>>> import numpy as np
>>> np.set_printoptions(precision=3, suppress=True, linewidth=160)
>>> rd = lambda a: np.round(a, 3) + 0
>>> arr = np.loadtxt("dump.csv", delimiter=",")
>>> rd(arr)
array([[ 0.221,  0.095, -0.176, -0.053, -0.141,  0.236,  0.139,  0.146,  0.115],
       [ 0.095,  0.655, -0.31 , -0.285, -0.023, -0.158, -0.103, -0.02 , -0.057],
       [-0.176, -0.31 ,  0.229,  0.142,  0.097, -0.088, -0.048, -0.084, -0.051],
       [-0.053, -0.285,  0.142,  0.125,  0.018,  0.054,  0.036,  0.   ,  0.018],
       [-0.141, -0.023,  0.097,  0.018,  0.092, -0.166, -0.099, -0.098, -0.08 ],
       [ 0.236, -0.158, -0.088,  0.054, -0.166,  0.361,  0.217,  0.191,  0.168],
       [ 0.139, -0.103, -0.048,  0.036, -0.099,  0.217,  0.13 ,  0.114,  0.101],
       [ 0.146, -0.02 , -0.084,  0.   , -0.098,  0.191,  0.114,  0.108,  0.091],
       [ 0.115, -0.057, -0.051,  0.018, -0.08 ,  0.168,  0.101,  0.091,  0.079]])
>>> blk = np.stack([arr, -1 * arr, arr[::-1]])
>>> rd(blk.sum(axis=0))
array([[ 0.115, -0.057, -0.051,  0.018, -0.08 ,  0.168,  0.101,  0.091,  0.079],
       [ 0.146, -0.02 , -0.084,  0.   , -0.098,  0.191,  0.114,  0.108,  0.091],
       [ 0.139, -0.103, -0.048,  0.036, -0.099,  0.217,  0.13 ,  0.114,  0.101],
       [ 0.236, -0.158, -0.088,  0.054, -0.166,  0.361,  0.217,  0.191,  0.168],
       [-0.141, -0.023,  0.097,  0.018,  0.092, -0.166, -0.099, -0.098, -0.08 ],
       [-0.053, -0.285,  0.142,  0.125,  0.018,  0.054,  0.036,  0.   ,  0.018],
       [-0.176, -0.31 ,  0.229,  0.142,  0.097, -0.088, -0.048, -0.084, -0.051],
       [ 0.095,  0.655, -0.31 , -0.285, -0.023, -0.158, -0.103, -0.02 , -0.057],
       [ 0.221,  0.095, -0.176, -0.053, -0.141,  0.236,  0.139,  0.146,  0.115]])
>>> np.linalg.matrix_rank(blk)
array([2, 2, 2])
>>> rd(np.linalg.norm(blk, axis=(1, 2)))
array([1.414, 1.414, 1.414])
>>> rd(np.einsum("bij,cij->bc", blk, blk))
array([[ 2.   , -2.   ,  0.294],
       [-2.   ,  2.   , -0.294],
       [ 0.294, -0.294,  2.   ]])
